>>> import numpy as np
>>> from numpy import linalg as LA
>>> np.set_printoptions(precision=3, suppress=True, linewidth=140, floatmode="fixed")
>>> rd = lambda a: np.round(a, 3) + 0
>>> F = np.load("out8.npy")
>>> print(rd(F))
[[ 0.013 -0.058 -0.097]
 [-0.058  0.261  0.435]
 [-0.097  0.435  0.726]]
>>> # rank 1
>>> B = np.array([[0, 1], [3, -5], [-3, -2]])
>>> print(LA.matrix_rank(np.vstack([F, B.T])))
3
>>> print(rd(np.einsum("ij->j", F)))
[-0.142  0.639  1.065]
>>> print(rd(F @ B))
[[ 0.116  0.497]
 [-0.523 -2.235]
 [-0.871 -3.726]]
>>> print(rd(np.einsum("ik,kj->ij", F, B)))
[[ 0.116  0.497]
 [-0.523 -2.235]
 [-0.871 -3.726]]
>>> print(rd(np.einsum("ik,kj->ji", F, B)))
[[ 0.116 -0.523 -0.871]
 [ 0.497 -2.235 -3.726]]
>>> print(rd(np.einsum("ij,ij->i", F, F)))
[0.013 0.261 0.726]
>>> m1 = np.load("layer9.npy")
>>> print(m1)
[[ -4  -9   4   4  -6]
 [  6   7   1   1  -1]
 [ 20  19   8   8 -10]]
>>> th = np.radians(180)
>>> Rm = np.eye(5)
>>> Rm[1, 1] = Rm[0, 0] = np.cos(th)
>>> Rm[1, 0], Rm[0, 1] = -np.sin(th), np.sin(th)
>>> print(rd(Rm))
[[-1.000  0.000  0.000  0.000  0.000]
 [ 0.000 -1.000  0.000  0.000  0.000]
 [ 0.000  0.000  1.000  0.000  0.000]
 [ 0.000  0.000  0.000  1.000  0.000]
 [ 0.000  0.000  0.000  0.000  1.000]]
>>> B = m1 @ Rm.T
>>> print(rd(B))
[[  4.000   9.000   4.000   4.000  -6.000]
 [ -6.000  -7.000   1.000   1.000  -1.000]
 [-20.000 -19.000   8.000   8.000 -10.000]]
>>> print(rd(LA.det(Rm)), np.trace(Rm))
1.0 1.0
>>> print(np.allclose(LA.norm(m1, axis=1), LA.norm(B, axis=1)))
True
>>> print(rd(LA.svd(m1, compute_uv=False)), rd(LA.svd(B, compute_uv=False)))
[33.019 12.318  0.000] [33.019 12.318  0.000]
>>> print(np.allclose(m1 @ m1.T, B @ B.T))
True
>>> print(np.abs(B - m1).max(axis=0))
[40.000 38.000  0.000  0.000  0.000]
>>> rk = LA.matrix_rank(m1)
>>> print(rk)
2
>>> ns = LA.svd(m1)[2][rk:].T
>>> print([int(LA.matrix_rank(np.delete(m1, i, axis=0))) for i in range(3)])
[2, 2, 2]
>>> print(rd(ns @ ns.T))
[[ 0.582 -0.447 -0.113 -0.113  0.132]
 [-0.447  0.346  0.068  0.068 -0.129]
 [-0.113  0.068  0.765 -0.235  0.327]
 [-0.113  0.068 -0.235  0.765  0.327]
 [ 0.132 -0.129  0.327  0.327  0.542]]
>>> print(LA.matrix_rank(m1.T @ m1), LA.matrix_rank(m1 @ m1.T))
2 2
>>> print(np.diff(m1, axis=0))
[[10 16 -3 -3  5]
 [14 12  7  7 -9]]
>>> print(np.count_nonzero(m1))
15
>>> print(m1 - m1[0])
[[ 0  0  0  0  0]
 [10 16 -3 -3  5]
 [24 28  4  4 -4]]
>>> print(rd(LA.svd(m1, compute_uv=False)))
[33.019 12.318  0.000]
>>> print(m1.shape)
(3, 5)
>>> M = np.load("dump.npy")
>>> print(M)
[[0.450 0.150]
 [1.050 0.350]]
>>> Uu, sig, vt = LA.svd(M)
>>> V = vt[:(sig > 1e-8).sum()]
>>> rng = np.random.default_rng(378)
>>> vec = M[1] + -3 * M[0] + rng.integers(2) * np.eye(2)[0]
>>> print(rd(vec))
[ 0.700 -0.100]
>>> print(rd(V.T @ V))
[[0.900 0.300]
 [0.300 0.100]]
>>> print(LA.matrix_rank(np.vstack([M, vec])))
2
>>> print(rd(np.diag(V.T @ V)))
[0.900 0.100]
>>> B = M / LA.norm(M, axis=1, keepdims=True)
>>> G = B @ B.T
>>> print(np.argwhere(np.triu(np.abs(G) > 0.95, 1)))
[[0 1]]
>>> print(rd(G[0]))
[1.000 1.000]
>>> print(rd(G))
[[1.000 1.000]
 [1.000 1.000]]
>>> print(rd(LA.norm(B, axis=1)))
[1.000 1.000]
>>> print(np.degrees(np.arccos(np.clip(G[0, 1], -1, 1))))
0.0
>>> print((np.abs(G) > 0.9).astype(int))
[[1 1]
 [1 1]]
>>> B = np.array([[-3, 1, -2], [-1, 1, -2], [0, 0, 3]])
>>> B[-1] = B[0]
>>> feats = B + 0.3 * np.eye(3)
>>> print(feats)
[[-2.700  1.000 -2.000]
 [-1.000  1.300 -2.000]
 [-3.000  1.000 -1.700]]
>>> idx = rng.permutation(3)
>>> print(idx)
[1 0 2]
>>> B = feats[idx][:, idx]
>>> print(B)
[[ 1.300 -1.000 -2.000]
 [ 1.000 -2.700 -2.000]
 [ 1.000 -3.000 -1.700]]
>>> print(rd(LA.det(B)), rd(LA.det(feats[idx])))
-0.933 0.933
>>> print(np.trace(B))
-3.1
>>> print(np.allclose(B, feats))
False
>>> B = M + rng.integers(-2, 3, (2, 1)) @ rng.integers(-2, 3, (1, 2))
>>> print(B)
[[ 4.450  0.150]
 [-0.950  0.350]]
>>> print(np.abs(B - M).sum(axis=1))
[4.000 2.000]
>>> print(rd(LA.svd(B - M, compute_uv=False)))
[4.472 0.000]
>>> print(rd(LA.norm(B) ** 2 / LA.norm(B, 2) ** 2))
1.007
>>> print(rd(LA.norm(B, 2)))
4.551
>>> print(B[1] @ B[0])
-4.175
>>> w1 = np.array([[4, 3, 3, 9, 9], [8, 0, 0, 9, 7], [1, 7, 7, 2, 4]])
>>> c = np.array([2, 8, 3, 9, 2])
>>> act = np.maximum(feats @ w1 + c, 0)
>>> print((act > 0).astype(int))
[[0 0 0 0 0]
 [1 0 0 1 0]
 [0 0 0 0 0]]
>>> print(rd((act > 0).mean(axis=0)))
[0.333 0.000 0.000 0.333 0.000]
>>> print(LA.matrix_rank(act))
1
>>> print(act)
[[0.000 0.000 0.000 0.000 0.000]
 [6.400 0.000 0.000 7.700 0.000]
 [0.000 0.000 0.000 0.000 0.000]]
>>> basis = np.array([[3, 2, 2], [0, 2, 3], [1, 0, 2], [0, 1, 1], [2, 0, 3]])
>>> print(w1 @ basis)
[[33 23 59]
 [38 25 46]
 [18 18 51]]
>>> print(rd(act @ basis))
[[ 0.000  0.000  0.000]
 [19.200 20.500 20.500]
 [ 0.000  0.000  0.000]]
>>> print((act @ basis).round(6).argmax(axis=1))
[0 1 0]
>>> print(rd(np.sort(np.abs(LA.eigvals(feats)))))
[0.300 0.749 4.149]
>>> print(rd(LA.det(feats)))
-0.933
>>> print(np.allclose(feats @ feats.T, feats.T @ feats))
False
>>> assert feats == feats.T
Traceback (most recent call last):
  File "<python-input-89>", line 1, in <module>
    assert feats == feats.T
           ^^^^^^^^^^^^^^^^
ValueError: The truth value of an array with more than one element is ambiguous. Use a.any() or a.all()
>>> print((feats - feats.T) / 2)
[[ 0.000  1.000  0.500]
 [-1.000  0.000 -1.500]
 [-0.500  1.500  0.000]]
>>> print((feats + feats.T) / 2)
[[-2.700  0.000 -2.500]
 [ 0.000  1.300 -0.500]
 [-2.500 -0.500 -1.700]]
>>> print(rd(feats @ feats))
[[12.290 -3.400  6.800]
 [ 7.400 -1.310  2.800]
 [12.200 -3.400  6.890]]
>>> print(rd(np.abs(LA.eigvals(feats)).max()))
4.149
>>> X = np.loadtxt("a.csv", delimiter=",")
>>> print(X)
[[4.160 2.596 6.561]
 [4.176 2.872 6.908]
 [4.414 3.208 7.006]
 [4.351 3.440 7.084]
 [4.093 2.675 6.730]
 [3.902 2.958 6.915]
 [3.845 2.973 7.336]
 [4.166 3.404 7.402]
 [4.026 3.022 6.491]
 [4.291 3.408 7.011]
 [4.724 2.393 6.973]
 [4.011 3.072 7.200]
 [4.135 3.390 7.030]
 [4.319 6.226 7.213]
 [4.026 6.034 7.310]
 [3.529 5.778 7.144]
 [3.532 6.049 7.060]
 [3.559 6.222 7.058]
 [4.053 5.605 7.303]
 [3.756 6.460 6.962]
 [4.085 6.683 6.695]
 [4.124 6.230 7.030]
 [4.095 5.906 6.829]
 [4.458 6.242 7.099]
 [3.834 6.560 7.570]
 [3.883 5.969 7.186]]
>>> vec = np.array([6, 4, 6])
>>> print(rd(np.trace(F)))
1.0
>>> print(rd((vec - F @ vec) @ (F @ vec)))
0.0
>>> print(rd(LA.eigvalsh(2 * F - np.eye(3))))
[-1.000 -1.000  1.000]
>>> print(rd(F @ F @ vec))
[-0.735  3.310  5.516]
>>> vec = np.array([3, 1, -2])
>>> a = np.maximum(X @ vec, 0)
>>> print(np.flatnonzero(a > 1e-9))
[ 0  1  2  3  4  5  7  8  9 10 11 12 13 14 15 16 17 18 19 20 21 22 23 24 25]
>>> print(X * (a > 1e-9)[:, None])
[[4.160 2.596 6.561]
 [4.176 2.872 6.908]
 [4.414 3.208 7.006]
 [4.351 3.440 7.084]
 [4.093 2.675 6.730]
 [3.902 2.958 6.915]
 [0.000 0.000 0.000]
 [4.166 3.404 7.402]
 [4.026 3.022 6.491]
 [4.291 3.408 7.011]
 [4.724 2.393 6.973]
 [4.011 3.072 7.200]
 [4.135 3.390 7.030]
 [4.319 6.226 7.213]
 [4.026 6.034 7.310]
 [3.529 5.778 7.144]
 [3.532 6.049 7.060]
 [3.559 6.222 7.058]
 [4.053 5.605 7.303]
 [3.756 6.460 6.962]
 [4.085 6.683 6.695]
 [4.124 6.230 7.030]
 [4.095 5.906 6.829]
 [4.458 6.242 7.099]
 [3.834 6.560 7.570]
 [3.883 5.969 7.186]]
>>> Ac = X - X.mean(axis=0)
>>> V = LA.svd(Ac)[2][:1]
>>> B = Ac - Ac @ V.T @ V
>>> print(LA.norm(B, axis=1).round(6).argmax())
23
>>> print(rd((Ac @ V.T).std(axis=0)))
[1.596]
>>> print(rd(B.std(axis=0)))
[0.254 0.022 0.233]
